% python3 -q
>>> import numpy as np
>>> import numpy.linalg as la
>>> np.set_printoptions(suppress=True, linewidth=140)
>>> def tidy(a):
...     return np.round(a, 2) + 0
... 
>>> rng = np.random.default_rng(4)
>>> feats = rng.normal(size=(16, 5)) + 5 * np.array([5, -4, 3, 3, 2])
>>> print(tidy(feats))
[[ 24.35 -20.17  16.66  15.66   8.36]
 [ 24.99 -20.62  15.15  13.39  10.24]
 [ 25.24 -18.42  15.32  15.51   8.51]
 [ 27.25 -21.92  16.1   14.67   9.12]
 [ 24.34 -20.67  15.38  14.89  11.48]
 [ 23.17 -20.    14.11  15.78   7.88]
 [ 24.66 -19.79  13.52  15.99  10.18]
 [ 26.01 -19.04  14.02  14.2    9.8 ]
 [ 25.75 -19.15  14.29  14.39   9.2 ]
 [ 24.42 -20.24  14.87  17.06   9.49]
 [ 24.71 -19.54  14.05  14.63  10.01]
 [ 25.77 -21.32  16.37  14.65  10.17]
 [ 25.85 -19.34  16.06  15.17   9.98]
 [ 25.32 -21.    16.21  14.22   8.74]
 [ 27.06 -20.14  13.82  16.85   9.67]
 [ 26.06 -20.83  14.75  13.31   8.09]]
>>> d = la.norm(feats[:, None] - feats[None], axis=-1)
>>> print(d[3].round(6).argsort(kind="stable")[:4])
[ 3 11 13 15]
>>> print((d + 1e9 * np.eye(16)).round(6).argmin(axis=1))
[13 10  8 11  1  9 10  8  7  6  8 13  2 11  6 13]
>>> print(la.matrix_rank(d ** 2))
7
>>> print(d.mean(axis=1).argmax())
5
>>> C2 = np.cov(feats, rowvar=False)
>>> print(np.argsort(-feats.std(axis=0).round(6), kind="stable"))
[3 0 2 4 1]
>>> print(np.argwhere(np.triu(np.abs(np.corrcoef(feats.T)) > 0.8, 1)))
[]
>>> print(tidy(feats.std(axis=0)))
[1.02 0.89 0.99 1.04 0.92]
>>> print(tidy(np.polyfit(feats[:, 4], feats[:, 3], 1)))
[-0.02 15.19]
>>> print(tidy(np.corrcoef(feats[:, 4], feats[:, 3])[0, 1]))
-0.02
>>> print(tidy(np.corrcoef(feats.T)))
[[ 1.   -0.21  0.1  -0.21  0.06]
 [-0.21  1.   -0.46  0.22 -0.06]
 [ 0.1  -0.46  1.   -0.2  -0.08]
 [-0.21  0.22 -0.2   1.   -0.02]
 [ 0.06 -0.06 -0.08 -0.02  1.  ]]
